$ python -q
>>> import numpy as np
>>> np.set_printoptions(suppress=True, linewidth=200)
>>> Z = np.array([[0, 1, 1], [1, 2, 0]])
>>> rng = np.random.default_rng(37)
>>> K = rng.normal(size=(24, 2)) @ Z + np.array([2, -1, -1])
>>> K.round(2)
array([[ 1.54, -1.02, -0.1 ],
       [ 2.66, -1.  , -2.31],
       [ 2.52,  1.  , -0.04],
       [ 0.46, -6.63, -3.56],
       [ 3.49,  2.6 , -0.39],
       [ 2.97, -0.55, -2.49],
       [ 2.02,  0.15,  0.12],
       [ 1.36, -3.62, -2.34],
       [ 2.69,  0.02, -1.36],
       [ 1.01, -2.07, -0.1 ],
       [ 1.97, -1.17, -1.1 ],
       [ 2.95,  0.72, -1.17],
       [ 1.93, -1.41, -1.27],
       [ 2.15, -2.19, -2.48],
       [ 3.89,  1.83, -1.94],
       [ 2.18, -0.48, -0.85],
       [ 0.83, -3.24, -0.9 ],
       [ 2.11, -1.21, -1.44],
       [ 2.22,  0.35, -0.09],
       [ 1.79, -2.75, -2.32],
       [ 0.32, -4.51, -1.14],
       [ 2.76,  1.07, -0.46],
       [ 4.19,  2.46, -1.91],
       [ 1.41, -1.85, -0.68]])
>>> Y = np.c_[K[:, :2] @ np.array([[2, 0], [0, 1]]), np.array([3, 1, 1, 2, 0, 2, 3, 3, 3, 1, 2, 2, 1, 0, 1, 3, 3, 3, 1, 2, 0, 0, 2, 2])]
>>> Y.round(2)
array([[ 3.08, -1.02,  3.  ],
       [ 5.32, -1.  ,  1.  ],
       [ 5.05,  1.  ,  1.  ],
       [ 0.93, -6.63,  2.  ],
       [ 6.99,  2.6 ,  0.  ],
       [ 5.94, -0.55,  2.  ],
       [ 4.03,  0.15,  3.  ],
       [ 2.72, -3.62,  3.  ],
       [ 5.38,  0.02,  3.  ],
       [ 2.03, -2.07,  1.  ],
       [ 3.93, -1.17,  2.  ],
       [ 5.89,  0.72,  2.  ],
       [ 3.86, -1.41,  1.  ],
       [ 4.29, -2.19,  0.  ],
       [ 7.77,  1.83,  1.  ],
       [ 4.37, -0.48,  3.  ],
       [ 1.66, -3.24,  3.  ],
       [ 4.22, -1.21,  3.  ],
       [ 4.44,  0.35,  1.  ],
       [ 3.57, -2.75,  2.  ],
       [ 0.63, -4.51,  0.  ],
       [ 5.53,  1.07,  0.  ],
       [ 8.37,  2.46,  2.  ],
       [ 2.82, -1.85,  2.  ]])
>>> np.round(np.linalg.lstsq(K, Y[:, 0])[0], 2) + 0
array([2., 0., 0.])
>>> np.linalg.matrix_rank(Y)
np.int64(3)
>>> np.round(np.linalg.norm(np.linalg.qr(K)[0].T @ Y, axis=0) ** 2 / ((Y ** 2).sum(axis=0) + 1e-12), 2)
array([1.  , 1.  , 0.73])
>>> np.round(np.linalg.norm(Y - K @ np.linalg.lstsq(K, Y)[0], axis=0), 2) + 0
array([0.  , 0.  , 5.12])
>>> np.linalg.matrix_rank(np.c_[K, Y])
np.int64(4)
>>> D = np.linalg.norm(Y[:, None] - Y[None], axis=-1)
>>> print(D.mean(axis=1).argmax())
3
>>> D[:5, :5].round(2)
array([[ 0.  ,  3.  ,  3.46,  6.09,  6.11],
       [ 3.  ,  0.  ,  2.02,  7.21,  4.09],
       [ 3.46,  2.02,  0.  ,  8.73,  2.7 ],
       [ 6.09,  7.21,  8.73,  0.  , 11.22],
       [ 6.11,  4.09,  2.7 , 11.22,  0.  ]])
>>> print((D + 1e9 * np.eye(24)).round(6).argmin(axis=1))
[17  5 18 20 14  1 15 16 15 23 12  5 10 12 22  6  7 15  2 23  3  2 14 19]
>>> labels = K[:, 0] > np.median(K[:, 0])
>>> f = K[labels].mean(axis=0) - K[~labels].mean(axis=0)
>>> print(round((((K - K.mean(axis=0)) @ f > 0) == labels).mean(), 2))
0.92
>>> labels.astype(int)
array([0, 1, 1, 0, 1, 1, 0, 0, 1, 0, 0, 1, 0, 1, 1, 1, 0, 0, 1, 0, 0, 1, 1, 0])
>>> ((K - K.mean(axis=0)) @ f > 0).astype(int)
array([0, 1, 1, 0, 1, 1, 1, 0, 1, 0, 0, 1, 0, 0, 1, 1, 0, 0, 1, 0, 0, 1, 1, 0])
